>>> import numpy as np
>>> from numpy import linalg as LA
>>> np.set_printoptions(precision=3, suppress=True, linewidth=120)
>>> tidy = lambda a: np.round(a, 3) + 0
>>> M = np.load("x.npy")
>>> M
array([[8, 6, 2],
       [8, 6, 2]])
>>> rank = LA.matrix_rank(M)
>>> rank
np.int64(1)
>>> N = LA.svd(M)[2][rank:].T
>>> tidy(N @ N.T)
array([[ 0.385, -0.462, -0.154],
       [-0.462,  0.654, -0.115],
       [-0.154, -0.115,  0.962]])
>>> [int(LA.matrix_rank(np.delete(M, i, axis=0))) for i in range(2)]
[1, 1]
>>> N.shape
(3, 2)
>>> np.allclose(M @ N, 0)
True
>>> [int(LA.matrix_rank(M[:i])) for i in range(1, len(M) + 1)]
[1, 1]
>>> tidy(M @ N)
array([[0., 0.],
       [0., 0.]])
>>> np.unravel_index(np.abs(M).argmax(), M.shape)
(np.int64(0), np.int64(0))
>>> M.shape
(2, 3)
>>> np.diff(M, axis=0)
array([[0, 0, 0]])
>>> np.abs(M).max()
np.int64(8)
>>> np.count_nonzero(M)
np.int64(6)
>>> M.sum(axis=0)
array([16, 12,  4])
>>> M.sum(axis=1)
array([16, 16])
>>> LA.matrix_rank(M)
np.int64(1)
>>> M - M[0]
array([[0, 0, 0],
       [0, 0, 0]])
>>> M[2]
Traceback (most recent call last):
  File "<python-input-24>", line 1, in <module>
    M[2]
    ~^^^
IndexError: index 2 is out of bounds for axis 0 with size 2
>>> tidy(LA.svd(M, compute_uv=False))
array([14.422,  0.   ])
>>> mat = np.diag(np.array([2, 1]))
>>> mat
array([[2, 0],
       [0, 1]])
>>> left, sv = LA.svd(mat)
Traceback (most recent call last):
  File "<python-input-28>", line 1, in <module>
    left, sv = LA.svd(mat)
    ^^^^^^^^
ValueError: too many values to unpack (expected 2)
>>> left, sv, Vh = LA.svd(mat, full_matrices=False)
>>> tidy(np.sqrt((sv ** 2).sum())), tidy(LA.norm(mat))
(np.float64(2.236), np.float64(2.236))
>>> sv / sv[0]
array([1. , 0.5])
